>>> import numpy as np
>>> import numpy.linalg as la
>>> np.set_printoptions(suppress=True, linewidth=120)
>>> data = np.load("case2.npy")
>>> data
array([[-0.08 ,  0.04 , -0.08 ],
       [-0.08 ,  0.04 , -0.08 ],
       [ 0.06 , -0.03 ,  0.06 ],
       [-0.197,  0.1  , -0.197],
       [ 0.02 , -0.01 ,  0.02 ],
       [ 0.139, -0.07 ,  0.139],
       [ 0.38 , -0.197,  0.38 ],
       [-0.217,  0.11 , -0.217],
       [ 0.02 , -0.01 ,  0.02 ],
       [-0.235,  0.119, -0.235],
       [ 0.462, -0.245,  0.462],
       [-0.08 ,  0.04 , -0.08 ],
       [ 0.159, -0.08 ,  0.159],
       [ 0.06 , -0.03 ,  0.06 ],
       [-0.327,  0.168, -0.327],
       [-0.04 ,  0.02 , -0.04 ],
       [-0.08 ,  0.04 , -0.08 ],
       [ 0.273, -0.139,  0.273],
       [ 0.178, -0.09 ,  0.178]])
>>> # columns 0 and 2 are equal
>>> d = la.norm(data[:, None] - data[None], axis=-1)
>>> d.shape
(19, 19)
>>> (d + 1e9 * np.eye(19)).round(6).argmin(axis=1)
array([ 1,  0, 13,  7,  8, 12, 10,  9,  4,  7,  6,  0, 18,  2,  9,  0,  0, 18, 12])
>>> np.round(la.norm(data, axis=1), 3)
array([0.12 , 0.12 , 0.09 , 0.296, 0.03 , 0.209, 0.572, 0.326, 0.03 , 0.353, 0.698, 0.12 , 0.239, 0.09 , 0.492, 0.06 ,
       0.12 , 0.41 , 0.267])
>>> d[:5, :5].round(3)
array([[0.   , 0.   , 0.21 , 0.176, 0.15 ],
       [0.   , 0.   , 0.21 , 0.176, 0.15 ],
       [0.21 , 0.21 , 0.   , 0.386, 0.06 ],
       [0.176, 0.176, 0.386, 0.   , 0.326],
       [0.15 , 0.15 , 0.06 , 0.326, 0.   ]])
>>> la.matrix_rank(d ** 2)
np.int64(4)
>>> F = np.load("m.npy")
>>> F
array([[-3.759, -1.599,  4.789],
       [ 2.469, -2.611, -3.852],
       [ 0.539,  1.778, -0.886],
       [-0.655, -2.375,  0.516],
       [-0.43 ,  6.293, -0.867],
       [-0.588,  5.809,  0.426],
       [ 2.323, -1.168,  0.379],
       [ 4.056, -1.313, -0.14 ],
       [ 0.882,  0.77 , -5.6  ],
       [-3.255,  1.257,  7.812],
       [-0.956,  0.371, -2.731],
       [-4.467, -2.027,  1.834],
       [ 2.046,  1.671,  1.208],
       [ 0.226, -4.403, -1.833],
       [ 0.416,  2.471,  1.236],
       [ 0.487,  3.155,  0.305],
       [-1.099,  3.865,  0.909],
       [ 6.259, -2.904, -0.914],
       [ 0.222,  3.382,  2.503],
       [ 2.651,  4.645, -1.873],
       [ 2.131,  4.365, -1.393],
       [-3.74 , -1.51 ,  0.023],
       [-8.628,  1.269, -5.306]])
>>> u = np.array([4, -3])
>>> np.round(np.cross(F[12, :3], F[19, :3]), 3)
array([-8.741,  7.035,  5.074])
>>> np.round(np.correlate(F[12], F[19], "full"), 3)
array([-3.832,  6.374, 10.923, 10.041,  3.202])
>>> u = np.array([-2, -7, -1])
>>> M = u[np.abs(np.subtract.outer(np.arange(3), np.arange(3)))]
>>> M
array([[-2, -7, -1],
       [-7, -2, -7],
       [-1, -7, -2]])
>>> # symmetric, so the eigenvalues are real
>>> U, sig, VT = la.svd(M, full_matrices=False)
>>> np.round(np.abs(VT[0]), 3)
array([0.512, 0.689, 0.512])
>>> round(np.sqrt((sig ** 2).sum()), 3), np.round(la.norm(M), 3)
(np.float64(14.491), np.float64(14.491))
>>> U.shape, sig.shape, VT.shape
((3, 3), (3,), (3, 3))
>>> np.round(U.T @ M @ VT.T, 3) + 0
array([[12.412,  0.   ,  0.   ],
       [ 0.   ,  7.412,  0.   ],
       [ 0.   ,  0.   ,  1.   ]])
>>> np.round(VT @ VT.T, 3) + 0
array([[1., 0., 0.],
       [0., 1., 0.],
       [0., 0., 1.]])
>>> np.round(U.T @ U, 3) + 0
array([[1., 0., 0.],
       [0., 1., 0.],
       [0., 0., 1.]])
>>> x0 = np.array([0, 1, 1])
>>> h1 = np.maximum(M @ x0, 0)
>>> M * (h1 > 1e-9)[:, None]
array([[0, 0, 0],
       [0, 0, 0],
       [0, 0, 0]])
>>> M.T @ h1
array([0, 0, 0])
>>> np.maximum(M @ x0, 0) - np.maximum(-M @ x0, 0)
array([-8, -9, -9])
>>> np.maximum(M @ (3 * x0), 0)
array([0, 0, 0])
>>> np.round(np.tanh(M @ x0), 3)
array([-1., -1., -1.])
>>> np.flatnonzero(h1 > 1e-9)
array([], dtype=int64)
>>> h1
array([0, 0, 0])
>>> rng = np.random.default_rng(3131)
>>> idx = rng.permutation(3)
>>> idx
array([0, 1, 2])
>>> A2 = M[idx][:, idx]
>>> np.round(la.det(A2), 3), round(float(la.det(M[idx])), 3)
(np.float64(92.0), 92.0)
>>> np.diag(A2)
array([-2, -2, -2])
>>> np.allclose(A2, M)
True
>>> evals, V = la.eig(M)
>>> np.round(np.sort(la.eigvals(la.inv(M))), 3)
array([-1.   , -0.081,  0.135])
>>> np.round(np.prod(evals), 3)
np.float64(92.0)
>>> evals.round(3)
array([-12.412,  -1.   ,   7.412])
>>> evals, V = la.eigh(M)
>>> x0 = np.array([0, 0, 1])
>>> np.round(V * np.maximum(evals, 0) @ V.T, 3)
array([[ 1.76 , -2.617,  1.76 ],
       [-2.617,  3.893, -2.617],
       [ 1.76 , -2.617,  1.76 ]])
>>> x0 @ M @ x0
np.int64(-2)
>>> x0 @ M @ x0 / (x0 @ x0), round(evals[0], 3), round(evals[-1], 3)
(np.float64(-2.0), np.float64(-12.412), np.float64(7.412))
>>> np.round(V * np.abs(evals) @ V.T, 3)
array([[5.519, 1.766, 4.519],
       [1.766, 9.786, 1.766],
       [4.519, 1.766, 5.519]])
>>> np.round(la.eigvalsh(M[1:, 1:]), 3)
array([-9.,  5.])
>>> A = np.load("a.npy")
>>> A
array([[0, 3, 2, 2],
       [0, 0, 0, 3],
       [0, 0, 0, 3],
       [0, 0, 0, 2]])
>>> # rows 1 and 2 are equal
>>> r = la.matrix_rank(A)
>>> r
np.int64(2)
>>> N = la.svd(A)[2][r:].T
>>> la.matrix_rank(A.T @ A), la.matrix_rank(A @ A.T)
(np.int64(2), np.int64(2))
>>> [int(la.matrix_rank(np.delete(A, i, axis=0))) for i in range(4)]
[1, 2, 2, 2]
>>> [int(la.matrix_rank(A[:, :j + 1])) for j in range(4)]
[0, 1, 1, 2]
>>> feats = np.load("sample6.npy")
>>> feats
array([[-1.,  1.,  0.],
       [ 0., -1.,  1.],
       [ 0.,  0., -1.]])
>>> # triangular, det is the product of the diagonal
>>> G = feats.T @ feats
>>> np.trace(G), (feats ** 2).sum()
(np.float64(5.0), np.float64(5.0))
>>> np.diag(G)
array([1., 2., 2.])
>>> np.round(la.det(feats.T), 3)
np.float64(-1.0)
>>> round(la.det(feats[::-1]), 3)
np.float64(1.0)
>>> T = np.stack([feats, -2 * feats, feats[::-1]])
>>> np.einsum("bij,cij->bc", T, T)
array([[  5., -10.,   2.],
       [-10.,  20.,  -4.],
       [  2.,  -4.,   5.]])
>>> T.shape
(3, 3, 3)
>>> T.sum(axis=0)
array([[ 1., -1., -1.],
       [ 0.,  0.,  0.],
       [-1.,  1.,  1.]])
>>> np.round(la.det(T), 3)
array([-1.,  8.,  1.])
>>> np.round(la.norm(T, axis=(1, 2)), 3)
array([2.236, 4.472, 2.236])
>>> la.matrix_rank(T)
array([3, 3, 3])
>>> la.matrix_rank(T.reshape(3, -1))
np.int64(2)
>>> np.round(np.sort(np.abs(la.eigvals(feats))), 3)
array([1., 1., 1.])
>>> la.determinant(feats)
Traceback (most recent call last):
  File "<python-input-81>", line 1, in <module>
    la.determinant(feats)
    ^^^^^^^^^^^^^^
AttributeError: module 'numpy.linalg' has no attribute 'determinant'
>>> feats.inv()
Traceback (most recent call last):
  File "<python-input-82>", line 1, in <module>
    feats.inv()
    ^^^^^^^^^
AttributeError: 'numpy.ndarray' object has no attribute 'inv'
>>> np.allclose(feats, feats.T)
False
>>> round(float(la.det(feats)), 3)
-1.0
>>> np.allclose(feats @ feats.T, feats.T @ feats)
False
